% ipython --no-banner

In [1]: import numpy as np

In [2]: import numpy.linalg as la

In [3]: np.set_printoptions(precision=3, suppress=True, linewidth=160)

In [4]: tidy = lambda a: np.round(a, 3) + 0

In [5]: mat = np.array([[-3.0, -3.0, 0.0, 0.0, 0.0],
   ...:     [-3.0, 1.0, -3.0, 0.0, 0.0],
   ...:     [0.0, -3.0, 1.0, -3.0, 0.0],
   ...:     [0.0, 0.0, -3.0, -1.0, -3.0],
   ...:     [0.0, 0.0, 0.0, -3.0, 3.0]])

In [6]: P = np.triu(np.array([[1, 9, -9, 5, -9],
   ...:     [0, -4, 6, 7, -8],
   ...:     [-5, 9, -9, 9, -1],
   ...:     [-5, -5, -4, -8, 1],
   ...:     [-4, -8, -6, 2, 1]]), 1) + np.eye(5)

In [7]: M2 = P @ mat @ la.inv(P)

In [8]: np.trace(M2), np.trace(mat)
Out[8]: (np.float64(1.0), np.float64(1.0))

In [9]: E = np.load("sample19.npy")

In [10]: E
Out[10]: 
array([[-2,  2, -1],
       [-3, 16,  2],
       [-1, -1, -6]])

In [11]: left, sig, Vh = la.svd(E, full_matrices=False)

In [12]: tidy(left.T @ E @ Vh.T)
Out[12]: 
array([[16.622,  0.   ,  0.   ],
       [ 0.   ,  6.174,  0.   ],
       [ 0.   ,  0.   ,  1.257]])

In [13]: np.abs(left[:, 0]).round(6).argmax()
Out[13]: np.int64(1)

In [14]: (sig > 1e-8).sum()
Out[14]: np.int64(3)

In [15]: left.shape, sig.shape, Vh.shape
Out[15]: ((3, 3), (3,), (3, 3))

In [16]: tidy(Vh @ Vh.T)
Out[16]: 
array([[1., 0., 0.],
       [0., 1., 0.],
       [0., 0., 1.]])

In [17]: tidy(np.abs(Vh[0]))
Out[17]: array([0.188, 0.971, 0.147])

In [18]: tidy(sig)
Out[18]: array([16.622,  6.174,  1.257])

In [19]: vals, evecs = la.eig(E)

In [20]: tidy(np.sort(la.eigvals(E.T)))
Out[20]: array([-6.209, -1.336, 15.545])

In [21]: tidy(np.prod(vals))
Out[21]: np.float64(129.0)

In [22]: C2 = E.T @ E

In [23]: (E @ E.T).shape
Out[23]: (3, 3)

In [24]: np.trace(C2), (E ** 2).sum()
Out[24]: (np.int64(316), np.int64(316))

In [25]: la.matrix_rank(C2)
Out[25]: np.int64(3)

In [26]: tidy(la.eigvalsh(C2)[::-1])
Out[26]: array([276.306,  38.114,   1.58 ])

In [27]: C2
Out[27]: 
array([[ 14, -51,   2],
       [-51, 261,  36],
       [  2,  36,  41]])

In [28]: np.allclose(C2, C2.T)
Out[28]: True

In [29]: K = np.load("m.npy")

In [30]: K
Out[30]: 
array([[6., 1., 1.],
       [1., 6., 1.],
       [1., 1., 6.]])

In [31]: W = np.array([[3, 2], [-4, 1], [7, 9]])

In [32]: beta = np.array([1, -1])

In [33]: hid = np.maximum(K @ W + beta, 0)

In [34]: la.matrix_rank(hid)
Out[34]: np.int64(2)

In [35]: hid
Out[35]: 
array([[22., 21.],
       [ 0., 16.],
       [42., 56.]])

In [36]: cent = np.array([[8, -1, -2], [8, 4, 0]])

In [37]: (hid @ cent).round(6).argmax(axis=1)
Out[37]: array([0, 0, 0])

In [38]: W @ cent
Out[38]: 
array([[ 40,   5,  -6],
       [-24,   8,   8],
       [128,  29, -14]])

In [39]: r0 = np.array([0, -1, 0])

In [40]: M2 = K + np.outer(r0, np.eye(3)[2])

In [41]: la.matrix_rank(la.inv(M2) - la.inv(K), tol=1e-8)
Out[41]: np.int64(1)

In [42]: cent = np.sign(np.array([[-5, 5], [7, -9]]))

In [43]: M2 = (np.tril(cent, -1) + np.eye(2)) @ (np.triu(cent, 1) + np.eye(2))

In [44]: vals = np.array([9, -2])

In [45]: data = np.rint(M2 * vals @ la.inv(M2)) + 0

In [46]: data
Out[46]: 
array([[ 20., -11.],
       [ 22., -13.]])

In [47]: M2 = data / la.norm(data, axis=1, keepdims=True)

In [48]: C2 = M2 @ M2.T

In [49]: tidy(np.degrees(np.arccos(np.clip(C2[1, 0], -1, 1))))
Out[49]: np.float64(1.768)

In [50]: (C2 - 2 * np.eye(2)).round(6).argmax(axis=1)
Out[50]: array([1, 0])

In [51]: tidy(la.norm(M2, axis=1))
Out[51]: array([1., 1.])

In [52]: np.argwhere(np.triu(np.abs(C2) > 0.95, 1))
Out[52]: array([[0, 1]])

In [53]: x = np.array([0, 3])

In [54]: y = data @ x

In [55]: y
Out[55]: array([-33., -39.])

In [56]: tidy(la.solve(data, y + data[:, 0]))
Out[56]: array([1., 3.])
